$ python3 -q
>>> import numpy as np
>>> np.set_printoptions(suppress=True, linewidth=160)
>>> M = np.load("case15.npy")
>>> M.round(2)
array([[ 1.  , -0.05, -0.02, -0.03, -0.03,  0.03,  0.02],
       [-0.05,  0.14, -0.35, -0.46, -0.46,  0.56,  0.35],
       [-0.02, -0.35,  0.85, -0.19, -0.19,  0.23,  0.15],
       [-0.03, -0.46, -0.19,  0.76, -0.24,  0.3 ,  0.19],
       [-0.03, -0.46, -0.19, -0.24,  0.76,  0.3 ,  0.19],
       [ 0.03,  0.56,  0.23,  0.3 ,  0.3 ,  0.64, -0.23],
       [ 0.02,  0.35,  0.15,  0.19,  0.19, -0.23,  0.85]])
>>> ev, vecs = np.linalg.eigh(M)
>>> ev.round(2)
array([-1.,  1.,  1.,  1.,  1.,  1.,  1.])
>>> np.round(vecs @ np.diag(ev) @ vecs.T, 2)
array([[ 1.  , -0.05, -0.02, -0.03, -0.03,  0.03,  0.02],
       [-0.05,  0.14, -0.35, -0.46, -0.46,  0.56,  0.35],
       [-0.02, -0.35,  0.85, -0.19, -0.19,  0.23,  0.15],
       [-0.03, -0.46, -0.19,  0.76, -0.24,  0.3 ,  0.19],
       [-0.03, -0.46, -0.19, -0.24,  0.76,  0.3 ,  0.19],
       [ 0.03,  0.56,  0.23,  0.3 ,  0.3 ,  0.64, -0.23],
       [ 0.02,  0.35,  0.15,  0.19,  0.19, -0.23,  0.85]])
>>> np.round(np.linalg.svd(M, compute_uv=False), 2)
array([1., 1., 1., 1., 1., 1., 1.])
>>> x = np.array([6, 8, -7, 7, 8, 3, 6])
>>> np.round(np.einsum("ij,j->i", M, x), 2)
array([  5.54,   0.25, -10.19,   2.9 ,   3.9 ,   8.02,   9.19])
>>> np.round((M * x).sum(axis=1), 2)
array([  5.54,   0.25, -10.19,   2.9 ,   3.9 ,   8.02,   9.19])
>>> np.sign((M @ x).round(6))
array([ 1.,  1., -1.,  1.,  1.,  1.,  1.])
>>> th = np.radians(45)
>>> r_ = np.eye(7)
>>> r_[1, 1] = r_[2, 2] = np.cos(th)
>>> r_[1, 2], r_[2, 1] = -np.sin(th), np.sin(th)
>>> r_.round(2)
array([[ 1.  ,  0.  ,  0.  ,  0.  ,  0.  ,  0.  ,  0.  ],
       [ 0.  ,  0.71, -0.71,  0.  ,  0.  ,  0.  ,  0.  ],
       [ 0.  ,  0.71,  0.71,  0.  ,  0.  ,  0.  ,  0.  ],
       [ 0.  ,  0.  ,  0.  ,  1.  ,  0.  ,  0.  ,  0.  ],
       [ 0.  ,  0.  ,  0.  ,  0.  ,  1.  ,  0.  ,  0.  ],
       [ 0.  ,  0.  ,  0.  ,  0.  ,  0.  ,  1.  ,  0.  ],
       [ 0.  ,  0.  ,  0.  ,  0.  ,  0.  ,  0.  ,  1.  ]])
>>> M2 = M @ r_.T
>>> M2.round(2)
array([[ 1.  , -0.02, -0.05, -0.03, -0.03,  0.03,  0.02],
       [-0.05,  0.35, -0.15, -0.46, -0.46,  0.56,  0.35],
       [-0.02, -0.85,  0.35, -0.19, -0.19,  0.23,  0.15],
       [-0.03, -0.19, -0.46,  0.76, -0.24,  0.3 ,  0.19],
       [-0.03, -0.19, -0.46, -0.24,  0.76,  0.3 ,  0.19],
       [ 0.03,  0.23,  0.56,  0.3 ,  0.3 ,  0.64, -0.23],
       [ 0.02,  0.15,  0.35,  0.19,  0.19, -0.23,  0.85]])
>>> np.allclose(M @ M.T, M2 @ M2.T)
True
>>> np.allclose(np.linalg.norm(M, axis=1), np.linalg.norm(M2, axis=1))
True
>>> u = np.array([7, -3, -5, -5, -5, -2])
>>> g = np.array([6, 1, 6, 1])
>>> X = np.outer(u, g)
>>> X
array([[ 42,   7,  42,   7],
       [-18,  -3, -18,  -3],
       [-30,  -5, -30,  -5],
       [-30,  -5, -30,  -5],
       [-30,  -5, -30,  -5],
       [-12,  -2, -12,  -2]])
>>> # row 3 repeats row 2
>>> left, s, Vt = np.linalg.svd(X)
>>> vecs = Vt[:(s > 1e-8).sum()]
>>> rng = np.random.default_rng(98)
>>> x = X[5] + 2 * X[3] + rng.integers(2) * np.eye(4)[2]
>>> x
array([-72., -12., -72., -12.])
>>> np.round(np.diag(vecs.T @ vecs), 2)
array([0.49, 0.01, 0.49, 0.01])
>>> np.linalg.matrix_rank(np.vstack([X, x]))
np.int64(1)
>>> np.round(vecs.T @ vecs, 2)
array([[0.49, 0.08, 0.49, 0.08],
       [0.08, 0.01, 0.08, 0.01],
       [0.49, 0.08, 0.49, 0.08],
       [0.08, 0.01, 0.08, 0.01]])
>>> feats = np.loadtxt("block8.csv", delimiter=",")
>>> feats
array([[  0.2,  -0.8,   1.7,   0.3,  -0.3],
       [  8. ,   8. ,   1. , -14. ,  11. ],
       [ -0.9,   0.3,  -0.1,   0.8,  -0.9],
       [  1.3,   0. ,   0.6,  -0.9,  -0.1],
       [  1.3,   0.5,  -1.7,  -1. ,  -2. ],
       [  0.2,  -0.1,  -0.7,   2.6,  -0.9],
       [  0.5,  -2.3,  -0.2,   0.6,   0. ],
       [  0.3,  -0.8,  -0.8,  -1.8,   0.6],
       [  0.5,   1.1,  -0.8,   0.4,   2.7],
       [ -0.3,   0. ,  -1.3,  -1.4,   0. ],
       [  0.1,   0.9,   1.1,  -0.9,   0.2]])
>>> # row 1 dominates
>>> gram = np.cov(feats, rowvar=False)
>>> np.argsort(-feats.std(axis=0).round(6), kind="stable")
array([3, 4, 1, 0, 2])
>>> np.median(feats, axis=0)
array([ 0.3,  0. , -0.2, -0.9,  0. ])
>>> gram.shape
(5, 5)
>>> round(np.corrcoef(feats[:, 1], feats[:, 0])[0, 1], 2)
np.float64(0.9)
>>> np.round(np.polyfit(feats[:, 1], feats[:, 0], 1), 2)
array([0.82, 0.51])
>>> np.argwhere(np.triu(np.abs(np.corrcoef(feats.T)) > 0.8, 1))
array([[0, 1],
       [0, 3],
       [0, 4],
       [1, 3],
       [1, 4],
       [3, 4]])
>>> np.round(np.linalg.eigvalsh(gram)[::-1], 2)
array([41.65,  1.39,  1.04,  0.79,  0.47])
>>> basis = feats[[2, 8]].astype(float)
>>> for _ in range(7):
...     z = np.linalg.norm(feats[:, None] - basis, axis=-1).argmin(axis=1)
...     basis = np.array([feats[z == j].mean(axis=0) for j in range(2)])
... 
>>> z
array([0, 1, 0, 0, 0, 0, 0, 0, 0, 0, 0])
>>> basis.round(2)
array([[  0.32,  -0.12,  -0.22,  -0.13,  -0.07],
       [  8.  ,   8.  ,   1.  , -14.  ,  11.  ]])
>>> basis[1] - basis[0]
array([  7.68,   8.12,   1.22, -13.87,  11.07])
>>> np.bincount(z)
array([10,  1])
